In [1]: import numpy as np

In [2]: from numpy import linalg as LA

In [3]: np.set_printoptions(precision=2, suppress=True, linewidth=140)

In [4]: rd = lambda a: np.round(a, 2) + 0

In [5]: A = np.load("dump.npy")

In [6]: A
Out[6]: 
array([[ 3,  3,  3,  3,  3,  3,  3,  3,  3,  3,  3],
       [ 3,  6,  6,  6,  6,  6,  6,  6,  6,  6,  6],
       [ 3,  6,  9,  9,  9,  9,  9,  9,  9,  9,  9],
       [ 3,  6,  9, 12, 12, 12, 12, 12, 12, 12, 12],
       [ 3,  6,  9, 12, 15, 15, 15, 15, 15, 15, 15],
       [ 3,  6,  9, 12, 15, 18, 18, 18, 18, 18, 18],
       [ 3,  6,  9, 12, 15, 18, 21, 21, 21, 21, 21],
       [ 3,  6,  9, 12, 15, 18, 21, 24, 24, 24, 24],
       [ 3,  6,  9, 12, 15, 18, 21, 24, 27, 27, 27],
       [ 3,  6,  9, 12, 15, 18, 21, 24, 27, 30, 30],
       [ 3,  6,  9, 12, 15, 18, 21, 24, 27, 30, 33]])

In [7]: T = np.stack([A, 2 * A, A[::-1]])

In [8]: LA.matrix_rank(T)
Out[8]: array([11, 11, 11])

In [9]: T.sum(axis=0)
Out[9]: 
array([[ 12,  15,  18,  21,  24,  27,  30,  33,  36,  39,  42],
       [ 12,  24,  27,  30,  33,  36,  39,  42,  45,  48,  48],
       [ 12,  24,  36,  39,  42,  45,  48,  51,  54,  54,  54],
       [ 12,  24,  36,  48,  51,  54,  57,  60,  60,  60,  60],
       [ 12,  24,  36,  48,  60,  63,  66,  66,  66,  66,  66],
       [ 12,  24,  36,  48,  60,  72,  72,  72,  72,  72,  72],
       [ 12,  24,  36,  48,  60,  69,  78,  78,  78,  78,  78],
       [ 12,  24,  36,  48,  57,  66,  75,  84,  84,  84,  84],
       [ 12,  24,  36,  45,  54,  63,  72,  81,  90,  90,  90],
       [ 12,  24,  33,  42,  51,  60,  69,  78,  87,  96,  96],
       [ 12,  21,  30,  39,  48,  57,  66,  75,  84,  93, 102]])

In [10]: rng = np.random.default_rng(620669)

In [11]: z = rng.permutation(11)

In [12]: z
Out[12]: array([ 4,  6, 10,  3,  2,  0,  7,  1,  5,  8,  9])

In [13]: M2 = A[z][:, z]

In [14]: np.allclose(M2, A)
Out[14]: False

In [15]: M2
Out[15]: 
array([[15, 15, 15, 12,  9,  3, 15,  6, 15, 15, 15],
       [15, 21, 21, 12,  9,  3, 21,  6, 18, 21, 21],
       [15, 21, 33, 12,  9,  3, 24,  6, 18, 27, 30],
       [12, 12, 12, 12,  9,  3, 12,  6, 12, 12, 12],
       [ 9,  9,  9,  9,  9,  3,  9,  6,  9,  9,  9],
       [ 3,  3,  3,  3,  3,  3,  3,  3,  3,  3,  3],
       [15, 21, 24, 12,  9,  3, 24,  6, 18, 24, 24],
       [ 6,  6,  6,  6,  6,  3,  6,  6,  6,  6,  6],
       [15, 18, 18, 12,  9,  3, 18,  6, 18, 18, 18],
       [15, 21, 27, 12,  9,  3, 24,  6, 18, 27, 27],
       [15, 21, 30, 12,  9,  3, 24,  6, 18, 27, 30]])

In [16]: u = np.array([0, -1, 2])

In [17]: np.correlate(A[3], A[7], "full")
Out[17]: array([  72,  216,  432,  720,  999, 1260, 1494, 1692, 1854, 1980, 2070, 1836, 1575, 1296, 1008,  756,  540,  360,  216,  108,   36])

In [18]: np.array([np.convolve(row, u, "same") for row in A])
Out[18]: 
array([[-3,  3,  3,  3,  3,  3,  3,  3,  3,  3,  3],
       [-3,  0,  6,  6,  6,  6,  6,  6,  6,  6,  6],
       [-3,  0,  3,  9,  9,  9,  9,  9,  9,  9,  9],
       [-3,  0,  3,  6, 12, 12, 12, 12, 12, 12, 12],
       [-3,  0,  3,  6,  9, 15, 15, 15, 15, 15, 15],
       [-3,  0,  3,  6,  9, 12, 18, 18, 18, 18, 18],
       [-3,  0,  3,  6,  9, 12, 15, 21, 21, 21, 21],
       [-3,  0,  3,  6,  9, 12, 15, 18, 24, 24, 24],
       [-3,  0,  3,  6,  9, 12, 15, 18, 21, 27, 27],
       [-3,  0,  3,  6,  9, 12, 15, 18, 21, 24, 30],
       [-3,  0,  3,  6,  9, 12, 15, 18, 21, 24, 27]])

In [19]: L = LA.cholesky(A)

In [20]: rd(np.diag(L) ** 2)
Out[20]: array([3., 3., 3., 3., 3., 3., 3., 3., 3., 3., 3.])

In [21]: rd(np.prod(np.diag(L)) ** 2), rd(LA.det(A))
Out[21]: (np.float64(177147.0), np.float64(177147.0))

In [22]: rd(L)
Out[22]: 
array([[1.73, 0.  , 0.  , 0.  , 0.  , 0.  , 0.  , 0.  , 0.  , 0.  , 0.  ],
       [1.73, 1.73, 0.  , 0.  , 0.  , 0.  , 0.  , 0.  , 0.  , 0.  , 0.  ],
       [1.73, 1.73, 1.73, 0.  , 0.  , 0.  , 0.  , 0.  , 0.  , 0.  , 0.  ],
       [1.73, 1.73, 1.73, 1.73, 0.  , 0.  , 0.  , 0.  , 0.  , 0.  , 0.  ],
       [1.73, 1.73, 1.73, 1.73, 1.73, 0.  , 0.  , 0.  , 0.  , 0.  , 0.  ],
       [1.73, 1.73, 1.73, 1.73, 1.73, 1.73, 0.  , 0.  , 0.  , 0.  , 0.  ],
       [1.73, 1.73, 1.73, 1.73, 1.73, 1.73, 1.73, 0.  , 0.  , 0.  , 0.  ],
       [1.73, 1.73, 1.73, 1.73, 1.73, 1.73, 1.73, 1.73, 0.  , 0.  , 0.  ],
       [1.73, 1.73, 1.73, 1.73, 1.73, 1.73, 1.73, 1.73, 1.73, 0.  , 0.  ],
       [1.73, 1.73, 1.73, 1.73, 1.73, 1.73, 1.73, 1.73, 1.73, 1.73, 0.  ],
       [1.73, 1.73, 1.73, 1.73, 1.73, 1.73, 1.73, 1.73, 1.73, 1.73, 1.73]])

In [23]: M2 = np.array([[-0.3, -0.2, -0.8],
    ...:     [-1.5, 0.5, 0.7],
    ...:     [0.2, -0.4, 0.5],
    ...:     [1.2, -0.7, 0.3],
    ...:     [1.0, 1.4, -0.4],
    ...:     [-0.2, 1.5, -0.8]])

In [24]: W2 = np.array([[-0.8, -1.4, -0.4, -2.5, 1.4],
    ...:     [1.1, 0.3, 2.0, -0.4, -1.9],
    ...:     [1.9, 0.3, 0.9, -0.3, -0.6]])

In [25]: F = M2 @ W2

In [26]: rd(F)
Out[26]: 
array([[-1.5 ,  0.12, -1.  ,  1.07,  0.44],
       [ 3.08,  2.46,  2.23,  3.34, -3.47],
       [ 0.35, -0.25, -0.43, -0.49,  0.74],
       [-1.16, -1.8 , -1.61, -2.81,  2.83],
       [-0.02, -1.1 ,  2.04, -2.94, -1.02],
       [ 0.29,  0.49,  2.36,  0.14, -2.65]])

In [27]: # rank 3

In [28]: def softmax(z):
    ...:     e = np.exp(z - z.max(axis=-1, keepdims=True))
    ...:     return e / e.sum(axis=-1, keepdims=True)
    ...: 

In [29]: rd(softmax(F[4] + -3))
Out[29]: array([0.1 , 0.04, 0.82, 0.01, 0.04])

In [30]: S = F @ F.T / np.sqrt(5)

In [31]: rd(softmax(S + np.triu(np.full(S.shape, -np.inf), 1)))
Out[31]: 
array([[1.  , 0.  , 0.  , 0.  , 0.  , 0.  ],
       [0.  , 1.  , 0.  , 0.  , 0.  , 0.  ],
       [0.32, 0.05, 0.63, 0.  , 0.  , 0.  ],
       [0.  , 0.  , 0.  , 1.  , 0.  , 0.  ],
       [0.  , 0.  , 0.  , 0.01, 0.99, 0.  ],
       [0.  , 0.85, 0.  , 0.  , 0.01, 0.14]])

In [32]: rd(softmax(S))
Out[32]: 
array([[0.72, 0.01, 0.08, 0.17, 0.01, 0.02],
       [0.  , 1.  , 0.  , 0.  , 0.  , 0.  ],
       [0.08, 0.01, 0.16, 0.62, 0.1 , 0.02],
       [0.  , 0.  , 0.  , 1.  , 0.  , 0.  ],
       [0.  , 0.  , 0.  , 0.01, 0.97, 0.02],
       [0.  , 0.85, 0.  , 0.  , 0.01, 0.14]])

In [33]: M2 = F + rng.integers(-2, 3, (6, 3)) @ rng.integers(-2, 3, (3, 5))

In [34]: rd(M2)
Out[34]: 
array([[-0.5 ,  1.12, -2.  ,  1.07, -1.56],
       [ 2.08,  4.46, -3.77,  2.34, -1.47],
       [ 2.35, -1.25,  0.57, -1.49,  0.74],
       [-4.16, -1.8 ,  2.39,  0.19,  0.83],
       [ 1.98, -2.1 ,  1.04, -4.94,  0.98],
       [-1.71,  1.49,  1.36,  1.14, -2.65]])

In [35]: rd(M2 - F)
Out[35]: 
array([[ 1.,  1., -1.,  0., -2.],
       [-1.,  2., -6., -1.,  2.],
       [ 2., -1.,  1., -1.,  0.],
       [-3.,  0.,  4.,  3., -2.],
       [ 2., -1., -1., -2.,  2.],
       [-2.,  1., -1.,  1.,  0.]])

In [36]: np.abs(M2 - F).sum(axis=1)
Out[36]: array([ 5., 12.,  5., 12.,  8.,  5.])

In [37]: LA.matrix_rank(M2 - F, tol=1e-8)
Out[37]: np.int64(3)

In [38]: mat = np.diag(np.array([0, 3, 0, 0, 2, 3, 0, 1, 2])) + -1 * np.eye(9, k=1) + -1 * np.eye(9, k=-1)

In [39]: mat
Out[39]: 
array([[ 0., -1.,  0.,  0.,  0.,  0.,  0.,  0.,  0.],
       [-1.,  3., -1.,  0.,  0.,  0.,  0.,  0.,  0.],
       [ 0., -1.,  0., -1.,  0.,  0.,  0.,  0.,  0.],
       [ 0.,  0., -1.,  0., -1.,  0.,  0.,  0.,  0.],
       [ 0.,  0.,  0., -1.,  2., -1.,  0.,  0.,  0.],
       [ 0.,  0.,  0.,  0., -1.,  3., -1.,  0.,  0.],
       [ 0.,  0.,  0.,  0.,  0., -1.,  0., -1.,  0.],
       [ 0.,  0.,  0.,  0.,  0.,  0., -1.,  1., -1.],
       [ 0.,  0.,  0.,  0.,  0.,  0.,  0., -1.,  2.]])

In [40]: rd(LA.norm(F, "nuc"))
Out[40]: np.float64(15.32)

In [41]: rd(LA.norm(F, 1)), rd(LA.norm(F, np.inf))
Out[41]: (np.float64(11.15), np.float64(14.58))

In [42]: rd(LA.norm(F[0] - F[3]))
Out[42]: np.float64(4.99)
